% python3 -q
>>> import numpy as np
>>> from numpy import linalg as LA
>>> np.set_printoptions(precision=2, suppress=True, linewidth=140)
>>> A = np.load("arr.npy")
>>> A
array([[ 2.52,  0.72,  3.6 ,  2.16,  0.36, -2.52, -1.26],
       [ 0.18, -0.64,  0.32, -1.92, -0.76, -1.5 ,  1.78],
       [-0.79,  0.12, -1.16,  0.36,  0.28,  1.45, -0.54]])
>>> M2 = np.array([[0, 0], [0, 1], [2, 2], [0, 3], [3, 2], [0, 1], [2, 2]])
>>> LA.matrix_rank(np.vstack([A, M2.T]))
np.int64(4)
>>> A @ M2
array([[ 5.76, 10.08],
       [ 1.92, -5.22],
       [-2.56, -0.19]])
>>> np.vstack([A, M2.T]).shape
(5, 7)
>>> M2.T @ A.T
array([[ 5.76,  1.92, -2.56],
       [10.08, -5.22, -0.19]])
>>> np.einsum("ik,kj->ji", A, M2)
array([[ 5.76,  1.92, -2.56],
       [10.08, -5.22, -0.19]])
>>> np.einsum("ij,ij->i", A, A)
array([32.56, 10.23,  4.59])
>>> np.einsum("ik,kj->ij", A, M2)
array([[ 5.76, 10.08],
       [ 1.92, -5.22],
       [-2.56, -0.19]])
>>> np.allclose(A[:-1].T @ LA.lstsq(A[:-1].T, A[-1])[0], A[-1])
True
>>> LA.lstsq(A[:-1].T, A[-1])[2]
np.int32(2)
>>> np.unique(A.round(6), axis=0).shape
(3, 7)
>>> Uu, sv, VT = LA.svd(A)
>>> V = VT[:(sv > 1e-8).sum()]
>>> rng = np.random.default_rng(73467)
>>> x = A[2] + 4 * A[0] + rng.integers(2) * np.eye(7)[5]
>>> x
array([ 9.29,  3.  , 13.24,  9.  ,  1.72, -7.63, -5.58])
>>> np.allclose(V.T @ V @ x, x)
False
>>> def softmax(z):
...     e = np.exp(z - z.max(axis=-1, keepdims=True))
...     return e / e.sum(axis=-1, keepdims=True)
... 
>>> softmax(A[1] + 4)
array([0.12, 0.05, 0.14, 0.01, 0.05, 0.02, 0.6 ])
>>> att = A @ A.T / np.sqrt(7)
>>> softmax(att)[1] @ A
array([ 0.2 , -0.62,  0.35, -1.87, -0.74, -1.5 ,  1.74])
>>> np.round(softmax(att), 2) + 0
array([[1.  , 0.  , 0.  ],
       [0.01, 0.99, 0.  ],
       [0.01, 0.03, 0.96]])
>>> W0 = np.load("sample13.npy")
>>> W0
array([[  1,  -4,  16, -64],
       [  1,  -3,   9, -27],
       [  1,  -2,   4,  -8],
       [  1,  -1,   1,  -1],
       [  1,   0,   0,   0],
       [  1,   1,   1,   1],
       [  1,   2,   4,   8],
       [  1,   3,   9,  27],
       [  1,   4,  16,  64]])
>>> C2 = W0.T @ W0
>>> LA.eigvalsh(C2)[::-1]
array([9831.3 ,  713.11,    8.7 ,    3.89])
>>> np.trace(C2), (W0 ** 2).sum()
(np.int64(10557), np.int64(10557))
>>> np.allclose(C2, C2.T)
True
>>> (W0 @ W0.T).shape
(9, 9)
>>> C2
array([[   9,    0,   60,    0],
       [   0,   60,    0,  708],
       [  60,    0,  708,    0],
       [   0,  708,    0, 9780]])
>>> LA.matrix_rank(C2)
np.int64(4)
>>> np.diag(C2)
array([   9,   60,  708, 9780])
>>> W0.shape
(9, 4)
>>> np.diff(W0, axis=0)
array([[ 0,  1, -7, 37],
       [ 0,  1, -5, 19],
       [ 0,  1, -3,  7],
       [ 0,  1, -1,  1],
       [ 0,  1,  1,  1],
       [ 0,  1,  3,  7],
       [ 0,  1,  5, 19],
       [ 0,  1,  7, 37]])
>>> round(LA.norm(W0), 2)
np.float64(102.75)
>>> np.unravel_index(np.abs(W0).argmax(), W0.shape)
(np.int64(0), np.int64(3))
>>> LA.matrix_rank(W0)
np.int64(4)
>>> LA.svd(W0, compute_uv=False)
array([99.15, 26.7 ,  2.95,  1.97])
>>> W0.mean(axis=0)
array([1.  , 0.  , 6.67, 0.  ])
>>> W0.sum(axis=0)
array([ 9,  0, 60,  0])
>>> np.count_nonzero(W0)
np.int64(33)
>>> hat = W0 @ LA.solve(W0.T @ W0, W0.T)
>>> np.round(hat @ W0[:, 1], 2) + 0
array([-4., -3., -2., -1.,  0.,  1.,  2.,  3.,  4.])
>>> np.diag(hat)
array([0.86, 0.33, 0.37, 0.31, 0.26, 0.31, 0.37, 0.33, 0.86])
>>> np.trace(hat)
np.float64(4.0)
>>> M2 = np.c_[W0[:, :1] @ np.array([[3]]), np.array([2, 0, 0, 0, 2, 2, 0, 0, 2])]
>>> M2
array([[3, 2],
       [3, 0],
       [3, 0],
       [3, 0],
       [3, 2],
       [3, 2],
       [3, 0],
       [3, 0],
       [3, 2]])
>>> LA.matrix_rank(np.c_[W0, M2])
np.int64(5)
>>> LA.norm(LA.qr(W0)[0].T @ M2, axis=0) ** 2 / ((M2 ** 2).sum(axis=0) + 1e-12)
array([1. , 0.5])
>>> np.round(LA.norm(M2 - W0 @ LA.lstsq(W0, M2)[0], axis=0), 2) + 0
array([0.  , 2.82])
>>> M2 = W0 / np.sqrt((W0 ** 2).mean(axis=1, keepdims=True))
>>> LA.norm(M2, axis=1)
array([2., 2., 2., 2., 2., 2., 2., 2., 2.])
>>> M2[8]
array([0.03, 0.12, 0.48, 1.94])
>>> data = np.load("a.npy")
>>> data
array([[2, 2, 2],
       [2, 4, 4],
       [2, 4, 6]])
>>> r0, g = data[2], data[0]
>>> r0 @ r0
np.int64(56)
>>> p = (r0 @ g) / (r0 @ r0) * r0
>>> p
array([0.86, 1.71, 2.57])
>>> mat = np.eye(7, dtype=int)[rng.permutation(7)] * np.array([1, 1, 6, 5, 3, 0, 6])
>>> mat
array([[0, 0, 0, 0, 0, 0, 6],
       [0, 1, 0, 0, 0, 0, 0],
       [0, 0, 6, 0, 0, 0, 0],
       [0, 0, 0, 5, 0, 0, 0],
       [1, 0, 0, 0, 0, 0, 0],
       [0, 0, 0, 0, 0, 0, 0],
       [0, 0, 0, 0, 3, 0, 0]])
>>> mat[:, 2] @ mat[:, 1]
np.int64(0)
>>> Uu, sv, VT = LA.svd(mat)
>>> sv
array([6., 6., 5., 3., 1., 1., 0.])
>>> M2 = Uu[:, :6] @ np.diag(sv[:6]) @ VT[:6]
>>> M2
array([[0., 0., 0., 0., 0., 0., 6.],
       [0., 1., 0., 0., 0., 0., 0.],
       [0., 0., 6., 0., 0., 0., 0.],
       [0., 0., 0., 5., 0., 0., 0.],
       [1., 0., 0., 0., 0., 0., 0.],
       [0., 0., 0., 0., 0., 0., 0.],
       [0., 0., 0., 0., 3., 0., 0.]])
>>> LA.matrix_rank(mat, rtol=0.05)
np.int64(6)
>>> round(float(LA.norm(mat, 2) / LA.norm(mat)), 2)
0.58
>>> [round(float(x), 2) for x in LA.svd(mat, compute_uv=False)[:3]]
[6.0, 6.0, 5.0]
>>> np.argsort(-LA.norm(mat, axis=0).round(6), kind="stable")[:3]
array([2, 6, 3])
>>> LA.matrix_rank(mat, rtol=0.1)
np.int64(6)
>>> LA.cond(mat) > 100
np.True_
>>> m1 = np.load("m.npy")
>>> m1
array([[0, 0, 0, 0, 0, 0, 0],
       [5, 7, 0, 0, 0, 0, 0],
       [2, 9, 7, 0, 0, 0, 0],
       [0, 1, 7, 1, 0, 0, 0],
       [2, 4, 3, 7, 9, 0, 0],
       [5, 0, 6, 9, 3, 8, 0],
       [7, 0, 3, 2, 5, 9, 3]])
>>> r = LA.matrix_rank(m1)
>>> r
np.int64(6)
>>> N = LA.svd(m1)[2][r:].T
>>> [int(LA.matrix_rank(m1[:i])) for i in range(1, len(m1) + 1)]
[0, 1, 2, 3, 4, 5, 6]
>>> [int(LA.matrix_rank(np.delete(m1, i, axis=0))) for i in range(7)]
[6, 5, 5, 5, 5, 5, 5]
>>> [int(LA.matrix_rank(m1[:, :j + 1])) for j in range(7)]
[1, 2, 3, 4, 5, 6, 6]
>>> np.round(N @ N.T, 2) + 0
array([[ 0.01,  0.  ,  0.  , -0.02,  0.02,  0.01, -0.07],
       [ 0.  ,  0.  ,  0.  ,  0.02, -0.01, -0.01,  0.05],
       [ 0.  ,  0.  ,  0.  , -0.02,  0.01,  0.01, -0.05],
       [-0.02,  0.02, -0.02,  0.09, -0.07, -0.05,  0.27],
       [ 0.02, -0.01,  0.01, -0.07,  0.05,  0.04, -0.2 ],
       [ 0.01, -0.01,  0.01, -0.05,  0.04,  0.03, -0.15],
       [-0.07,  0.05, -0.05,  0.27, -0.2 , -0.15,  0.82]])
>>> LA.matrix_rank(m1, rtol=0.1)
np.int64(5)
>>> np.round(LA.norm(m1, 2) / LA.norm(m1), 2)
np.float64(0.77)
>>> x = np.array([5, 4, 4, 1, 2, 4, 2])
>>> a = np.maximum(m1 @ x, 0)
>>> np.tanh(m1 @ x)
array([0., 1., 1., 1., 1., 1., 1.])
>>> np.maximum(m1 @ (3 * x), 0)
array([  0, 159, 222,  99, 189, 288, 303])
>>> m1.T @ a
array([1726, 1322, 1817, 1540, 1360, 1677,  303])
>>> m1 * (a > 1e-9)[:, None]
array([[0, 0, 0, 0, 0, 0, 0],
       [5, 7, 0, 0, 0, 0, 0],
       [2, 9, 7, 0, 0, 0, 0],
       [0, 1, 7, 1, 0, 0, 0],
       [2, 4, 3, 7, 9, 0, 0],
       [5, 0, 6, 9, 3, 8, 0],
       [7, 0, 3, 2, 5, 9, 3]])
>>> x = np.array([2, 2, 0, 2])
>>> np.einsum("ij,j->i", W0, x)
array([-134,  -58,  -18,   -2,    2,    6,   22,   62,  138])
>>> W0 @ np.ones(4)
array([-51., -20.,  -5.,   0.,   1.,   4.,  15.,  40.,  85.])
>>> W0 * x
array([[   2,   -8,    0, -128],
       [   2,   -6,    0,  -54],
       [   2,   -4,    0,  -16],
       [   2,   -2,    0,   -2],
       [   2,    0,    0,    0],
       [   2,    2,    0,    2],
       [   2,    4,    0,   16],
       [   2,    6,    0,   54],
       [   2,    8,    0,  128]])
>>> (W0 * x).sum(axis=1)
array([-134,  -58,  -18,   -2,    2,    6,   22,   62,  138])
>>> F = np.loadtxt("case5.csv", delimiter=",")
>>> F
array([[0., 0., 0., 3., 2., 5., 3., 4., 3., 0.],
       [0., 0., 0., 1., 5., 0., 2., 8., 6., 1.],
       [0., 0., 0., 8., 4., 9., 2., 1., 7., 3.],
       [3., 1., 8., 0., 0., 0., 0., 0., 0., 0.],
       [2., 5., 4., 0., 0., 0., 0., 0., 0., 0.],
       [5., 0., 9., 0., 0., 0., 0., 0., 0., 0.],
       [3., 2., 2., 0., 0., 0., 0., 0., 0., 0.],
       [4., 8., 1., 0., 0., 0., 0., 0., 0., 0.],
       [3., 6., 7., 0., 0., 0., 0., 0., 0., 0.],
       [0., 1., 3., 0., 0., 0., 0., 0., 0., 0.]])
>>> Uu, sv, VT = LA.svd(F)
>>> np.argmax(sv[:-1] / (sv[1:] + 1e-6)) + 1
np.int64(6)
>>> M2 = Uu[:, :6] @ np.diag(sv[:6]) @ VT[:6]
>>> round(float(np.abs(F - M2).max()), 2)
0.0
>>> np.round(LA.norm(F - M2, 2), 2), round(float(sv[6]), 2)
(np.float64(0.0), 0.0)
>>> arr = np.array([[-0.6, -1.1, 0.6, -1.8, 0.7, -1.1, -1.1, -0.1, -1.8],
...     [0.2, 0.6, 0.5, -0.8, -0.9, 1.4, 0.2, 0.1, -1.2],
...     [-1.0, -1.2, -0.1, 0.2, 0.1, -1.8, -0.8, -0.4, 0.6],
...     [-1.8, 1.3, -0.3, 1.7, -0.6, -0.3, -0.3, -1.7, 0.6],
...     [-0.8, -0.5, 2.0, -1.7, -1.9, 0.5, 0.7, -0.6, -0.4],
...     [0.5, 0.4, 1.5, 0.4, 1.0, 1.2, 0.4, -0.2, 0.1],
...     [2.0, -2.0, 0.0, -0.6, 0.7, 1.5, 1.8, -0.5, -0.7]])
>>> arr[:, 7] *= 3
>>> arr
array([[-0.6, -1.1,  0.6, -1.8,  0.7, -1.1, -1.1, -0.3, -1.8],
       [ 0.2,  0.6,  0.5, -0.8, -0.9,  1.4,  0.2,  0.3, -1.2],
       [-1. , -1.2, -0.1,  0.2,  0.1, -1.8, -0.8, -1.2,  0.6],
       [-1.8,  1.3, -0.3,  1.7, -0.6, -0.3, -0.3, -5.1,  0.6],
       [-0.8, -0.5,  2. , -1.7, -1.9,  0.5,  0.7, -1.8, -0.4],
       [ 0.5,  0.4,  1.5,  0.4,  1. ,  1.2,  0.4, -0.6,  0.1],
       [ 2. , -2. ,  0. , -0.6,  0.7,  1.5,  1.8, -1.5, -0.7]])
>>> t = np.radians(45)
>>> r_ = np.eye(9)
>>> r_[5, 5] = r_[7, 7] = np.cos(t)
>>> r_[5, 7], r_[7, 5] = -np.sin(t), np.sin(t)
>>> r_
array([[ 1.  ,  0.  ,  0.  ,  0.  ,  0.  ,  0.  ,  0.  ,  0.  ,  0.  ],
       [ 0.  ,  1.  ,  0.  ,  0.  ,  0.  ,  0.  ,  0.  ,  0.  ,  0.  ],
       [ 0.  ,  0.  ,  1.  ,  0.  ,  0.  ,  0.  ,  0.  ,  0.  ,  0.  ],
       [ 0.  ,  0.  ,  0.  ,  1.  ,  0.  ,  0.  ,  0.  ,  0.  ,  0.  ],
       [ 0.  ,  0.  ,  0.  ,  0.  ,  1.  ,  0.  ,  0.  ,  0.  ,  0.  ],
       [ 0.  ,  0.  ,  0.  ,  0.  ,  0.  ,  0.71,  0.  , -0.71,  0.  ],
       [ 0.  ,  0.  ,  0.  ,  0.  ,  0.  ,  0.  ,  1.  ,  0.  ,  0.  ],
       [ 0.  ,  0.  ,  0.  ,  0.  ,  0.  ,  0.71,  0.  ,  0.71,  0.  ],
       [ 0.  ,  0.  ,  0.  ,  0.  ,  0.  ,  0.  ,  0.  ,  0.  ,  1.  ]])
>>> M2 = arr @ r_.T
>>> np.allclose(arr @ arr.T, M2 @ M2.T)
True
>>> M2.round(2) + 0
array([[-0.6 , -1.1 ,  0.6 , -1.8 ,  0.7 , -0.57, -1.1 , -0.99, -1.8 ],
       [ 0.2 ,  0.6 ,  0.5 , -0.8 , -0.9 ,  0.78,  0.2 ,  1.2 , -1.2 ],
       [-1.  , -1.2 , -0.1 ,  0.2 ,  0.1 , -0.42, -0.8 , -2.12,  0.6 ],
       [-1.8 ,  1.3 , -0.3 ,  1.7 , -0.6 ,  3.39, -0.3 , -3.82,  0.6 ],
       [-0.8 , -0.5 ,  2.  , -1.7 , -1.9 ,  1.63,  0.7 , -0.92, -0.4 ],
       [ 0.5 ,  0.4 ,  1.5 ,  0.4 ,  1.  ,  1.27,  0.4 ,  0.42,  0.1 ],
       [ 2.  , -2.  ,  0.  , -0.6 ,  0.7 ,  2.12,  1.8 ,  0.  , -0.7 ]])
>>> np.abs(M2 - arr).max(axis=0)
array([0.  , 0.  , 0.  , 0.  , 0.  , 3.69, 0.  , 1.5 , 0.  ])
>>> round(float(LA.det(r_)), 2), np.round(np.trace(r_), 2)
(1.0, np.float64(8.41))
>>> LA.svd(arr, compute_uv=False), LA.svd(M2, compute_uv=False)
(array([6.28, 4.86, 4.05, 3.36, 2.08, 1.79, 0.35]), array([6.28, 4.86, 4.05, 3.36, 2.08, 1.79, 0.35]))
>>> r0 = np.array([2, 8])
>>> np.correlate(arr[5], arr[2], "full")
array([ 0.3 , -0.36,  0.02, -2.78, -1.75, -3.36, -2.54, -3.9 , -2.65, -2.28, -0.8 , -1.88, -2.59, -1.6 ,  0.31,  0.48, -0.1 ])
>>> np.polyval(r0, arr[5])
array([ 9. ,  8.8, 11. ,  8.8, 10. , 10.4,  8.8,  6.8,  8.2])
>>> M2 = arr / LA.norm(arr, axis=1, keepdims=True)
>>> C2 = M2 @ M2.T
>>> np.argwhere(np.triu(np.abs(C2) > 0.95, 1))
array([], shape=(0, 2), dtype=int64)
>>> C2[1]
array([ 0.08,  1.  , -0.73, -0.23,  0.47,  0.23,  0.19])
>>> (C2 - 2 * np.eye(7)).round(6).argmax(axis=1)
array([2, 4, 3, 2, 1, 6, 5])
>>> round(np.degrees(np.arccos(np.clip(C2[1, 4], -1, 1))), 2)
np.float64(62.0)
>>> M = np.load("run17.npy")
>>> M
array([[5, 1, 1],
       [0, 1, 1],
       [0, 0, 1]])
>>> r0 = np.array([2, 1, 1])
>>> M2 = M + np.outer(r0, np.eye(3)[0])
>>> LA.matrix_rank(LA.inv(M2) - LA.inv(M), tol=1e-8)
np.int64(1)
>>> round(float(LA.det(M2) / LA.det(M)), 2), np.round(1 + LA.solve(M, r0)[0], 2)
(1.2, np.float64(1.2))
